>>> import numpy as np
>>> from numpy import linalg as LA
>>> np.set_printoptions(suppress=True, linewidth=100)
>>> K = np.diag(np.array([0, 8, 2, 5]))
>>> print(K)
[[0 0 0 0]
 [0 8 0 0]
 [0 0 2 0]
 [0 0 0 5]]
>>> P = np.triu(np.array([[3, -1, 2, -4], [3, 4, 1, -5], [4, 3, 2, -5], [3, 2, 2, -5]]), 1) + np.eye(4)
>>> A2 = P @ K @ LA.inv(P)
>>> print(np.trace(A2), np.trace(K))
15.0 15
>>> print(round(float(LA.det(A2)), 1))
0.0
>>> U, sigma, Vh = LA.svd(K)
>>> V = Vh[:(sigma > 1e-8).sum()]
>>> rng = np.random.default_rng(7729)
>>> x = K[1] + -3 * K[0] + rng.integers(2) * np.eye(4)[0]
>>> print(x)
[1. 8. 0. 0.]
>>> print(np.diag(V.T @ V))
[0. 1. 1. 1.]
>>> print(LA.matrix_rank(np.vstack([K, x])))
4
>>> print(V.T @ V)
[[0. 0. 0. 0.]
 [0. 1. 0. 0.]
 [0. 0. 1. 0.]
 [0. 0. 0. 1.]]
>>> print(round(float(LA.norm(x - V.T @ V @ x)), 1))
1.0
>>> rank = LA.matrix_rank(K)
>>> print(rank)
3
>>> N = LA.svd(K)[2][rank:].T
>>> print([int(LA.matrix_rank(K[:i])) for i in range(1, len(K) + 1)])
[0, 1, 2, 3]
>>> print(N @ N.T)
[[1. 0. 0. 0.]
 [0. 0. 0. 0.]
 [0. 0. 0. 0.]
 [0. 0. 0. 0.]]
>>> print([int(LA.matrix_rank(K[:, :j + 1])) for j in range(4)])
[0, 1, 2, 3]
>>> print(np.allclose(K @ N, 0))
True
>>> print(K @ N)
[[0.]
 [0.]
 [0.]
 [0.]]
>>> print(N.shape)
(4, 1)
>>> print([int(LA.matrix_rank(np.delete(K, i, axis=0))) for i in range(4)])
[3, 2, 2, 2]
>>> G = K.T @ K
>>> print(np.round(LA.svd(K, compute_uv=False) ** 2, 1))
[64. 25.  4.  0.]
>>> print(np.trace(G), (K ** 2).sum())
93 93
>>> print(np.round(LA.eigvalsh(G)[::-1], 1))
[64. 25.  4.  0.]
>>> feats = np.load("arr.npy")
>>> print(feats.round(1) + 0)
[[ 2.9  9.5 -0.6]
 [-6.8  7.3  0.2]
 [ 9.6 -2.5 -0.6]
 [-3.1 -9.5  0.6]
 [-0.9 -9.9  0.5]
 [10.  -0.3 -0.8]
 [-5.2 -8.5  0.7]
 [-1.1 -9.9  0.5]
 [-7.1  7.   0.3]
 [ 9.7  2.2 -0.8]
 [ 9.8  1.7 -0.8]
 [ 7.5  6.5 -0.8]
 [-9.3 -3.6  0.9]
 [-0.1 10.  -0.4]
 [ 7.2  6.9 -0.8]
 [ 9.1 -4.1 -0.5]
 [ 4.2 -9.1  0. ]
 [ 7.8  6.3 -0.8]]
>>> d = LA.norm(feats[:, None] - feats[None], axis=-1)
>>> print(LA.matrix_rank(d ** 2))
3
>>> print(d.shape)
(18, 18)
>>> print(d.mean(axis=1).argmax())
12
>>> print(d[:5, :5].round(1))
[[ 0.  10.  13.8 20.  19.9]
 [10.   0.  19.2 17.2 18.2]
 [13.8 19.2  0.  14.6 13. ]
 [20.  17.2 14.6  0.   2.2]
 [19.9 18.2 13.   2.2  0. ]]
>>> print(np.flatnonzero(d[9] < d.mean() / 2))
[ 2  5  9 10 11 14 17]
>>> print(np.round(LA.norm(feats, axis=1), 1))
[10. 10. 10. 10. 10. 10. 10. 10. 10. 10. 10. 10. 10. 10. 10. 10. 10. 10.]
>>> rank = LA.matrix_rank(feats)
>>> print(rank)
2
>>> N = LA.svd(feats)[2][rank:].T
>>> print([int(LA.matrix_rank(feats[:, :j + 1])) for j in range(3)])
[1, 2, 2]
>>> print(np.round(N @ N.T, 1) + 0)
[[0.  0.  0.1]
 [0.  0.  0. ]
 [0.1 0.  1. ]]
>>> print([int(LA.matrix_rank(np.delete(feats, i, axis=0))) for i in range(18)])
[2, 2, 2, 2, 2, 2, 2, 2, 2, 2, 2, 2, 2, 2, 2, 2, 2, 2]
>>> print(np.round(N[:, 0] / N[np.abs(N[:, 0]).round(6).argmax(), 0], 1) + 0)
[0.1 0.  1. ]
>>> Xc = feats - feats.mean(axis=0)
>>> V = LA.svd(Xc)[2][:2]
>>> A2 = Xc - Xc @ V.T @ V
>>> print(np.round(np.cov(Xc @ V.T, rowvar=False), 1) + 0)
[[58.7  0. ]
 [ 0.  40.8]]
>>> print(np.round((Xc @ V.T).std(axis=0), 1))
[7.4 6.2]
>>> print(np.round(np.diag(V.T @ V), 1) + 0)
[1. 1. 0.]
>>> M = np.array([[0, 4, 4], [-4, 0, 7], [-4, -7, 0]])
>>> print(M)
[[ 0  4  4]
 [-4  0  7]
 [-4 -7  0]]
>>> U, sigma, Vh = LA.svd(M)
>>> print(np.argmax(sigma[:-1] / (sigma[1:] + 1e-6)) + 1)
2
>>> A2 = U[:, :2] @ np.diag(sigma[:2]) @ Vh[:2]
>>> print(round(float(np.abs(M - A2).max()), 1))
0.0
>>> print(LA.matrix_rank(A2))
2
>>> print(round(float(LA.norm(M - A2) / LA.norm(M)), 1))
0.0
>>> print(LA.matrix_rank(M, rtol=0.05))
2
>>> print(np.round(LA.pinv(K), 1))
[[0.  0.  0.  0. ]
 [0.  0.1 0.  0. ]
 [0.  0.  0.5 0. ]
 [0.  0.  0.  0.2]]
>>> print(K @ K.T)
[[ 0  0  0  0]
 [ 0 64  0  0]
 [ 0  0  4  0]
 [ 0  0  0 25]]
>>> print(K[:, 3] @ K[:, 0])
0
>>> x = np.array([4, -2, 3])
>>> h = np.maximum(M @ x, 0)
>>> print(M.T @ h)
[-20  16  51]
>>> print(np.flatnonzero(h > 1e-9))
[0 1]
>>> print(np.maximum(M @ x, 0) - np.maximum(-M @ x, 0))
[ 4  5 -2]
>>> print(h)
[4 5 0]
>>> print(np.round(np.tanh(M @ x), 1))
[ 1.  1. -1.]
>>> print(np.maximum(M @ (3 * x), 0))
[12 15  0]
>>> A2 = np.array([[6, 2, 8], [7, 2, 0], [1, 4, 2]])
>>> print(np.einsum("ik,kj->ij", M, A2))
[[ 32  24   8]
 [-17  20 -18]
 [-73 -22 -32]]
>>> print(np.einsum("ij->j", M))
[-8 -3 11]
>>> print(LA.matrix_rank(np.vstack([M, A2.T])))
3
>>> print(np.einsum("ik,kj->ji", M, A2))
[[ 32 -17 -73]
 [ 24  20 -22]
 [  8 -18 -32]]
>>> print(np.einsum("ij,ij->i", M, M))
[32 65 65]
>>> print(M @ A2)
[[ 32  24   8]
 [-17  20 -18]
 [-73 -22 -32]]
>>> A2 = np.array([[8, 3, 1], [9, 2, 6], [5, 8, 7]])
>>> A2[-1] = A2[0]
>>> mat = A2 + 0.1 * np.eye(3)
>>> print(mat)
[[8.1 3.  1. ]
 [9.  2.1 6. ]
 [8.  3.  1.1]]
>>> vals, V = LA.eig(mat)
>>> print(np.round(np.sort(LA.eigvals(mat @ mat)), 1) + 0)
[  0.    3.9 173.4]
>>> print(vals.round(1))
[13.2  0.1 -2. ]
>>> X = np.load("layer12.npy")
>>> print(X)
[[ 3  3  3  3  3  3  3  3]
 [ 3  6  6  6  6  6  6  6]
 [ 3  6  9  9  9  9  9  9]
 [ 3  6  9 12 12 12 12 12]
 [ 3  6  9 12 15 15 15 15]
 [ 3  6  9 12 15 18 18 18]
 [ 3  6  9 12 15 18 21 21]
 [ 3  6  9 12 15 18 21 24]]
>>> A2 = X + rng.integers(-2, 3, (8, 1)) @ rng.integers(-2, 3, (1, 8))
>>> print(A2)
[[ 3  3  7 -1  1  1  7  3]
 [ 3  6  4  8  7  7  4  6]
 [ 3  6 11  7  8  8 11  9]
 [ 3  6  7 14 13 13 10 12]
 [ 3  6  5 16 17 17 11 15]
 [ 3  6 11 10 14 17 20 18]
 [ 3  6  5 16 17 20 17 21]
 [ 3  6  5 16 17 20 17 24]]
>>> print(np.round(LA.svd(A2 - X, compute_uv=False), 1) + 0)
[16.7  0.   0.   0.   0.   0.   0.   0. ]
>>> print(A2 - X)
[[ 0  0  4 -4 -2 -2  4  0]
 [ 0  0 -2  2  1  1 -2  0]
 [ 0  0  2 -2 -1 -1  2  0]
 [ 0  0 -2  2  1  1 -2  0]
 [ 0  0 -4  4  2  2 -4  0]
 [ 0  0  2 -2 -1 -1  2  0]
 [ 0  0 -4  4  2  2 -4  0]
 [ 0  0 -4  4  2  2 -4  0]]
>>> print(np.abs(A2 - X).sum(axis=1))
[16  8  8  8 16  8 16 16]
>>> arr = np.eye(5, dtype=int)[rng.permutation(5)]
>>> print(arr)
[[0 1 0 0 0]
 [0 0 0 1 0]
 [1 0 0 0 0]
 [0 0 0 0 1]
 [0 0 1 0 0]]
>>> print(LA.matrix_power(arr, 100))
[[1 0 0 0 0]
 [0 1 0 0 0]
 [0 0 1 0 0]
 [0 0 0 1 0]
 [0 0 0 0 1]]
>>> print(np.round(np.sort(np.abs(LA.eigvals(arr)))[::-1], 1))
[1. 1. 1. 1. 1.]
>>> p = np.eye(5)[4]
>>> for _ in range(4):
...     p = p @ arr
...     print(p.round(1))
... 
[0. 0. 1. 0. 0.]
[1. 0. 0. 0. 0.]
[0. 1. 0. 0. 0.]
[0. 0. 0. 1. 0.]
>>> x = np.array([-3, 9, 4, -5, -3])
>>> print(round(float(LA.norm(x)), 1), round(LA.norm(arr @ x), 1))
11.8 11.8
>>> print(np.round(LA.inv(arr), 1))
[[0. 0. 1. 0. 0.]
 [1. 0. 0. 0. 0.]
 [0. 0. 0. 0. 1.]
 [0. 1. 0. 0. 0.]
 [0. 0. 0. 1. 0.]]
>>> print([p for p in range(1, 25) if np.allclose(LA.matrix_power(arr, p), np.eye(5))])
[5, 10, 15, 20]
>>> print(round(LA.det(arr), 1))
1.0
>>> m1 = np.load("mat.npy")
>>> print(m1)
[[ -0.2  -4.6  -2.   -5.8   2.2   6.3]
 [ 22.5   0.    3.    6.6   5.6  10.9]
 [-11.1  -6.5  -0.4  -7.1  -8.9  19. ]
 [ 10.2  -9.4  -3.6  -6.9   9.9   8.1]]
>>> print(np.argsort(-LA.norm(m1, axis=0).round(6), kind="stable")[:3])
[0 5 4]
>>> print(np.round(LA.norm(m1, 2) / LA.norm(m1), 1))
0.7
>>> print([round(float(x), 1) for x in LA.svd(m1, compute_uv=False)[:3]])
[30.7, 27.3, 14.1]
>>> F = np.load("dump.npy")
>>> print(F)
[[4 6 9 0 9 2 4]
 [5 7 5 2 4 3 2]
 [5 7 6 4 0 6 3]]
>>> x = np.array([1, -1, -1, -1, 1, 2, 1])
>>> h = np.maximum(F @ x, 0)
>>> print(np.flatnonzero(h > 1e-9))
[0 1 2]
>>> print(np.maximum(F @ (3 * x), 0))
[18  9  9]
